$ python -q
>>> import numpy as np
>>> np.set_printoptions(precision=1, suppress=True, linewidth=100, floatmode="fixed")
>>> def rnd(a):
...     return np.round(a, 1) + 0
... 
>>> r0 = np.array([2, 2, 2]) + 0.5
>>> mat = np.outer(r0, r0) / (r0 @ r0)
>>> print(rnd(mat))
[[0.3 0.3 0.3]
 [0.3 0.3 0.3]
 [0.3 0.3 0.3]]
>>> out = mat / np.linalg.norm(mat, axis=1, keepdims=True)
>>> cov = out @ out.T
>>> print(rnd(np.degrees(np.arccos(np.clip(cov[1, 0], -1, 1)))))
0.0
>>> Uu, sigma, Vh = np.linalg.svd(mat)
>>> print(rnd(sigma))
[1.0 0.0 0.0]
>>> print(np.argmax(sigma[:-1] / (sigma[1:] + 1e-6)) + 1)
1
>>> out = Uu[:, :1] @ np.diag(sigma[:1]) @ Vh[:1]
>>> print(rnd(np.linalg.norm(mat - out, 2)), rnd(sigma[1]))
0.0 0.0
>>> print(np.unique(mat.round(6), axis=0).shape)
(1, 3)
>>> print(rnd(np.trace(np.linalg.pinv(mat) @ mat)))
1.0
>>> print(np.abs(np.diag(np.linalg.qr(mat)[1])) > 1e-9)
[ True False False]
>>> t3 = np.stack([mat, 4 * mat, mat[::-1]])
>>> print((t3 @ mat.T).shape)
(3, 3, 3)
>>> print(np.linalg.matrix_rank(t3))
[1 1 1]
>>> print(rnd(np.linalg.norm(t3, axis=(1, 2))))
[1.0 4.0 1.0]
>>> print(rnd(t3.sum(axis=0)))
[[2.0 2.0 2.0]
 [2.0 2.0 2.0]
 [2.0 2.0 2.0]]
>>> print(t3.shape)
(3, 3, 3)
>>> print(rnd(np.linalg.det(t3)))
[0.0 0.0 0.0]
>>> out = np.array([[2, 2, -3, -1, 0],
...     [0, -3, -3, 0, 3],
...     [2, 1, 2, 0, -3],
...     [-3, 3, 2, -2, 2],
...     [3, 2, -3, 0, -2]])
>>> J = np.triu(out, 1)
>>> print(J)
[[ 0  2 -3 -1  0]
 [ 0  0 -3  0  3]
 [ 0  0  0  0 -3]
 [ 0  0  0  0  2]
 [ 0  0  0  0  0]]
>>> P = np.triu(np.array([[-9, 4, -7, 0, -5],
...     [8, -2, -3, 5, -6],
...     [-4, 5, -2, 7, 0],
...     [7, -8, 3, 7, 4],
...     [7, -2, 8, 9, -5]]), 1) + np.eye(5)
>>> out = P @ J @ np.linalg.inv(P)
>>> print(np.linalg.matrix_rank(out))
3
>>> print(out)
[[   0.0    2.0   -9.0   52.0 -163.0]
 [   0.0    0.0   -3.0   21.0  -62.0]
 [   0.0    0.0    0.0    0.0   11.0]
 [   0.0    0.0    0.0    0.0    2.0]
 [   0.0    0.0    0.0    0.0    0.0]]
>>> Uu, sigma, Vh = np.linalg.svd(J)
>>> print(np.argmax(sigma[:-1] / (sigma[1:] + 1e-6)) + 1)
3
>>> out = Uu[:, :3] @ np.diag(sigma[:3]) @ Vh[:3]
>>> print(rnd(np.linalg.norm(J - out, 2)), rnd(sigma[3]))
0.0 0.0
>>> print(rnd(np.linalg.norm(J - out) / np.linalg.norm(J)))
0.0
>>> print(np.linalg.matrix_rank(J, rtol=0.05))
3
>>> print(rnd(out))
[[ 0.0  2.0 -3.0 -1.0  0.0]
 [ 0.0  0.0 -3.0  0.0  3.0]
 [ 0.0  0.0  0.0  0.0 -3.0]
 [ 0.0  0.0  0.0  0.0  2.0]
 [ 0.0  0.0  0.0  0.0  0.0]]
>>> print(rnd(np.abs(J - out).max()))
0.0
>>> rank = np.linalg.matrix_rank(J)
>>> print(rank)
3
>>> ns = np.linalg.svd(J)[2][rank:].T
>>> print([int(np.linalg.matrix_rank(np.delete(J, i, axis=0))) for i in range(5)])
[2, 2, 3, 3, 3]
>>> print(np.linalg.matrix_rank(J.T @ J), np.linalg.matrix_rank(J @ J.T))
3 3
>>> print([int(np.linalg.matrix_rank(J[:, :j + 1])) for j in range(5)])
[0, 1, 2, 2, 3]
>>> out = np.array([[0, 2], [1, 0], [2, 1], [1, 1], [2, 2]])
>>> print(np.linalg.matrix_rank(np.vstack([J, out.T])))
5
>>> print(np.linalg.matrix_rank(J @ out))
2
>>> print(J @ out)
[[-5 -4]
 [ 0  3]
 [-6 -6]
 [ 4  4]
 [ 0  0]]
>>> F = np.array([[0.1, 1.4, -0.4, -0.2, 0.2],
...     [-0.2, 0.5, 1.2, -2.2, -0.4],
...     [0.2, -1.7, -0.9, -2.1, -2.1],
...     [-0.3, -0.9, 1.0, 0.7, 0.0]])
>>> print(F)
[[ 0.1  1.4 -0.4 -0.2  0.2]
 [-0.2  0.5  1.2 -2.2 -0.4]
 [ 0.2 -1.7 -0.9 -2.1 -2.1]
 [-0.3 -0.9  1.0  0.7  0.0]]
>>> rng = np.random.default_rng(9)
>>> out = mat + rng.integers(-2, 3, (3, 1)) @ rng.integers(-2, 3, (1, 3))
>>> print(rnd(out))
[[ 0.3  0.3  0.3]
 [-1.7 -3.7  2.3]
 [-1.7 -3.7  2.3]]
>>> print(out - mat)
[[ 0.0  0.0  0.0]
 [-2.0 -4.0  2.0]
 [-2.0 -4.0  2.0]]
>>> print(np.linalg.matrix_rank(out - mat, tol=1e-8))
1
>>> print(rnd(np.linalg.svd(out - mat, compute_uv=False)))
[6.9 0.0 0.0]
>>> t3 = np.stack([F, -2 * F, F[::-1]])
>>> print(np.linalg.matrix_rank(t3.reshape(3, -1)))
2
>>> print(rnd(np.linalg.norm(t3, axis=(1, 2))))
[4.9 9.8 4.9]
>>> print(np.linalg.matrix_rank(t3))
[4 4 4]
>>> print(t3.shape)
(3, 4, 5)
